In [1]: import numpy as np

In [2]: from numpy import linalg as LA

In [3]: np.set_printoptions(precision=2, suppress=True, linewidth=200, sign=" ")

In [4]: tidy = lambda a: np.round(a, 2) + 0

In [5]: data = np.array([[0, 0, 15, -21], [0, 0, 9, -3], [10, -14, 15, -21], [6, -2, 9, -3]])

In [6]: tidy(LA.norm(data, 2))
Out[6]: np.float64(40.43)

In [7]: LA.norm(data, axis=1).argmax()
Out[7]: np.int64(2)

In [8]: tidy(LA.norm(data[0] - data[3]))
Out[8]: np.float64(20.0)

In [9]: tidy(LA.norm(data[0], 1)), tidy(LA.norm(data[0], np.inf))
Out[9]: (np.float64(36.0), np.float64(21.0))

In [10]: tidy(LA.norm(data, axis=1))
Out[10]: array([ 25.81,   9.49,  31.02,  11.4 ])

In [11]: hat = np.triu(np.array([[0, 2, 2, -1], [-3, -1, 3, 3], [1, -1, 2, 1], [2, -3, 2, 1]]), 1) + np.eye(4)

In [12]: A2 = hat @ data @ LA.inv(hat)

In [13]: np.trace(A2), np.trace(data)
Out[13]: (np.float64(12.0), np.int64(12))

In [14]: tidy(LA.det(A2))
Out[14]: np.float64(9216.0)

In [15]: hat @ data - data @ hat
Out[15]: 
array([[ 14., -26.,  39., -60.],
       [ 48., -48.,  72., -81.],
       [  6., -22.,  31.,  34.],
       [  0., -12.,  -6.,   3.]])

In [16]: tidy(np.poly(A2))
Out[16]: array([   1.,  -12.,  240., 1152., 9216.])

In [17]: LA.matrix_rank(A2)
Out[17]: np.int64(4)

In [18]: A = np.load("m.npy")

In [19]: A
Out[19]: 
array([[  0.45,  24.05,  -0.47],
       [-43.83,  15.44,  12.51],
       [-29.7 ,  -0.32,   5.03],
       [ 26.27,  14.68, -11.3 ],
       [-19.27, -12.49, -10.63],
       [ 18.67, -42.1 , -12.93],
       [-20.54, -21.2 ,   8.47],
       [ 10.08,  -1.27,  -4.32],
       [ -9.81,  21.9 ,  -6.12],
       [  7.12, -19.34,  -4.52],
       [ -3.25,  15.44,   4.41],
       [ 28.76,  10.6 ,  -6.91],
       [ 19.22,   3.47,   0.35]])

In [20]: Xs = A - A.mean(axis=0)

In [21]: Uu, sigma, Vh = LA.svd(Xs, full_matrices=False)

In [22]: (np.sign(Uu[:, 0]) == np.sign(Uu[0, 0])).astype(int)
Out[22]: array([ 1,  1,  1,  0,  1,  0,  1,  0,  1,  0,  1,  0,  0])

In [23]: tidy(np.abs(Vh[-1]))
Out[23]: array([ 0.24,  0.09,  0.97])

In [24]: LA.matrix_rank(Xs)
Out[24]: np.int64(3)

In [25]: tidy(sigma ** 2 / (sigma ** 2).sum())
Out[25]: array([ 0.58,  0.39,  0.03])
